$ ipython --no-banner

In [1]: import numpy as np

In [2]: import numpy.linalg as la

In [3]: np.set_printoptions(suppress=True, linewidth=100)

In [4]: F = np.array([[0.8, -0.9, -0.1, 0.4],
   ...:     [-1.1, -1.1, -0.3, 0.0],
   ...:     [-2.1, 0.4, -1.7, -1.0],
   ...:     [-1.1, -0.9, -0.4, 0.0],
   ...:     [2.3, 0.5, 0.9, 0.4]])

In [5]: q, vecs = la.qr(F[:, :3])[0], la.qr(F[:, 3:])[0]

In [6]: sig = la.svd(q.T @ vecs, compute_uv=False)

In [7]: np.round(np.degrees(np.arccos(sig.clip(0, 1))), 1)
Out[7]: array([5.9])

In [8]: sig.round(1)
Out[8]: array([1.])

In [9]: round(float(la.norm(q @ q.T - vecs @ vecs.T, 2)), 1)
Out[9]: 1.0

In [10]: q, Rm = la.qr(F)

In [11]: np.round(np.abs(np.diag(Rm)), 1)
Out[11]: array([3.6, 1.7, 0.9, 0.1])

In [12]: np.round(q @ Rm, 1) + 0
Out[12]: 
array([[ 0.8, -0.9, -0.1,  0.4],
       [-1.1, -1.1, -0.3,  0. ],
       [-2.1,  0.4, -1.7, -1. ],
       [-1.1, -0.9, -0.4,  0. ],
       [ 2.3,  0.5,  0.9,  0.4]])

In [13]: np.round(q.T @ q, 1) + 0
Out[13]: 
array([[1., 0., 0., 0.],
       [0., 1., 0., 0.],
       [0., 0., 1., 0.],
       [0., 0., 0., 1.]])

In [14]: hat = F @ la.solve(F.T @ F, F.T)

In [15]: np.round(la.eigvalsh(hat), 1) + 0
Out[15]: array([0., 1., 1., 1., 1.])

In [16]: np.round(np.trace(hat), 1)
Out[16]: np.float64(4.0)

In [17]: Y = np.array([[2, -2], [-1, -2], [1, 1], [-2, 1]])

In [18]: np.vstack([F, Y.T]).shape
Out[18]: (7, 4)

In [19]: np.round(np.einsum("ik,kj->ji", F, Y), 1)
Out[19]: 
array([[ 1.6, -1.4, -4.3, -1.7,  4.2],
       [ 0.5,  4.1,  0.7,  3.6, -4.3]])

In [20]: np.round(Y.T @ F.T, 1)
Out[20]: 
array([[ 1.6, -1.4, -4.3, -1.7,  4.2],
       [ 0.5,  4.1,  0.7,  3.6, -4.3]])

In [21]: rng = np.random.default_rng(59)

In [22]: M = np.array([[4, 3, 0], [-1, -3, -5], [3, -1, -5], [-2, -2, -3]]) * (rng.random((4, 3)) < 0.3)

In [23]: M
Out[23]: 
array([[ 0,  0,  0],
       [ 0, -3, -5],
       [ 3,  0, -5],
       [ 0,  0,  0]])

In [24]: rk = la.matrix_rank(M)

In [25]: rk
Out[25]: np.int64(2)

In [26]: N = la.svd(M)[2][rk:].T

In [27]: M @ N
Out[27]: 
array([[0.],
       [0.],
       [0.],
       [0.]])

In [28]: N[:, 0] / N[np.abs(N[:, 0]).round(6).argmax(), 0]
Out[28]: array([ 1. , -1. ,  0.6])

In [29]: np.allclose(M @ N, 0)
Out[29]: True

In [30]: left, sig, Vt = la.svd(M)

In [31]: vecs = Vt[:(sig > 1e-8).sum()]

In [32]: vec = M[2] + -2 * M[3] + rng.integers(2) * np.eye(3)[1]

In [33]: vec
Out[33]: array([ 3.,  1., -5.])

In [34]: np.round(vecs.T @ vecs, 1)
Out[34]: 
array([[ 0.6,  0.4, -0.3],
       [ 0.4,  0.6,  0.3],
       [-0.3,  0.3,  0.8]])

In [35]: round(float(la.norm(vec - vecs.T @ vecs @ vec)), 1)
Out[35]: 0.7

In [36]: np.round(np.diag(vecs.T @ vecs), 1)
Out[36]: array([0.6, 0.6, 0.8])

In [37]: np.allclose(vecs.T @ vecs @ vec, vec)
Out[37]: False

In [38]: la.matrix_rank(np.vstack([M, vec]))
Out[38]: np.int64(3)

In [39]: data = np.array([[-1, 0, 1, 2, 3],
    ...:     [4, 5, 6, 7, 8],
    ...:     [9, 10, 11, 12, 13],
    ...:     [14, 15, 16, 17, 18],
    ...:     [19, 20, 21, 22, 23]])

In [40]: rk = la.matrix_rank(data)

In [41]: rk
Out[41]: np.int64(2)

In [42]: N = la.svd(data)[2][rk:].T

In [43]: np.round(N @ N.T, 1) + 0
Out[43]: 
array([[ 0.4, -0.4, -0.2,  0. ,  0.2],
       [-0.4,  0.7, -0.2, -0.1,  0. ],
       [-0.2, -0.2,  0.8, -0.2, -0.2],
       [ 0. , -0.1, -0.2,  0.7, -0.4],
       [ 0.2,  0. , -0.2, -0.4,  0.4]])

In [44]: [int(la.matrix_rank(data[:i])) for i in range(1, len(data) + 1)]
Out[44]: [1, 2, 2, 2, 2]
